$ ipython --no-banner

In [1]: import numpy as np

In [2]: np.set_printoptions(precision=2, suppress=True, linewidth=140, legacy="1.25")

In [3]: feats = np.array([[-2, 2, -2, -2], [0, 0, 2, 0], [0, 1, 2, -2], [1, -1, 2, 1]])

In [4]: feats
Out[4]: 
array([[-2,  2, -2, -2],
       [ 0,  0,  2,  0],
       [ 0,  1,  2, -2],
       [ 1, -1,  2,  1]])

In [5]: G = feats.T @ feats

In [6]: (feats @ feats.T).shape
Out[6]: (4, 4)

In [7]: np.linalg.matrix_rank(G)
Out[7]: 3

In [8]: np.trace(G), (feats ** 2).sum()
Out[8]: (36, 36)

In [9]: np.linalg.norm(feats, axis=1).argmax()
Out[9]: 0

In [10]: np.round(np.linalg.norm(feats, 2), 2)
Out[10]: 4.9

In [11]: np.linalg.norm(feats, axis=0)
Out[11]: array([2.24, 2.45, 4.  , 3.  ])

In [12]: np.linalg.cond(feats) > 100
Out[12]: True

In [13]: np.linalg.matrix_rank(feats, rtol=0.1)
Out[13]: 3

In [14]: round(float(np.linalg.norm(feats, 2) / np.linalg.norm(feats)), 2)
Out[14]: 0.82

In [15]: X = np.array([[-6, 0, -7, 5], [0, 10, -3, 10], [-7, -3, -6, -4], [5, 10, -4, 6]])

In [16]: # symmetric

In [17]: rng = np.random.default_rng(8034)

In [18]: lab = rng.permutation(4)

In [19]: lab
Out[19]: array([1, 3, 2, 0])

In [20]: out = X[lab][:, lab]

In [21]: round(np.linalg.det(out), 2), round(np.linalg.det(X[lab]), 2)
Out[21]: (2789.0, 2789.0)

In [22]: np.allclose(out, X)
Out[22]: False

In [23]: out
Out[23]: 
array([[10, 10, -3,  0],
       [10,  6, -4,  5],
       [-3, -4, -6, -7],
       [ 0,  5, -7, -6]])

In [24]: out = np.array([[6, 4], [5, -7], [2, -4], [2, -6]])

In [25]: out.T @ X.T
Out[25]: 
array([[ -40,   64,  -77,   84],
       [ -26, -118,   41,  -70]])

In [26]: np.vstack([X, out.T]).shape
Out[26]: (6, 4)

In [27]: np.linalg.matrix_rank(X @ out)
Out[27]: 2

In [28]: w, vecs = np.linalg.eigh(X)

In [29]: x0 = np.array([0, -3, 3, -2])

In [30]: np.linalg.eigvalsh(X[1:, 1:])
Out[30]: array([-7.21, -1.93, 19.14])

In [31]: vecs * np.abs(w) @ vecs.T
Out[31]: 
array([[ 8.85,  3.74,  4.17,  0.58],
       [ 3.74, 11.68, -2.38,  7.28],
       [ 4.17, -2.38,  8.97, -2.53],
       [ 0.58,  7.28, -2.53, 10.83]])

In [32]: (np.sign(vecs[:, -1].round(6)) == np.sign(vecs[0, -1].round(6))).astype(int)
Out[32]: array([1, 1, 0, 1])

In [33]: np.sort(np.abs(np.linalg.eigvals(X)))
Out[33]: array([ 2.18,  4.79, 13.38, 19.98])

In [34]: np.allclose(X, X.T)
Out[34]: True

In [35]: (X + X.T) / 2
Out[35]: 
array([[-6.,  0., -7.,  5.],
       [ 0., 10., -3., 10.],
       [-7., -3., -6., -4.],
       [ 5., 10., -4.,  6.]])

In [36]: X.inv()
---------------------------------------------------------------------------
AttributeError                            Traceback (most recent call last)
Cell In[36], line 1
----> 1 X.inv()

AttributeError: 'numpy.ndarray' object has no attribute 'inv'

In [37]: assert X == X.T
---------------------------------------------------------------------------
ValueError                                Traceback (most recent call last)
Cell In[37], line 1
----> 1 assert X == X.T

ValueError: The truth value of an array with more than one element is ambiguous. Use a.any() or a.all()

In [38]: round(float(np.linalg.norm(X[1] - X[3])), 2)
Out[38]: 6.48

In [39]: X[1] @ X[3]
Out[39]: 172

In [40]: round(np.linalg.norm(X) ** 2 / np.linalg.norm(X, 2) ** 2, 2)
Out[40]: 1.52

In [41]: np.round(np.linalg.norm(X, 2), 2)
Out[41]: 19.98

In [42]: round(np.linalg.norm(X, 1), 2), round(float(np.linalg.norm(X, np.inf)), 2)
Out[42]: (25.0, 25.0)

In [43]: round(float(np.linalg.norm(X, "nuc")), 2)
Out[43]: 40.33
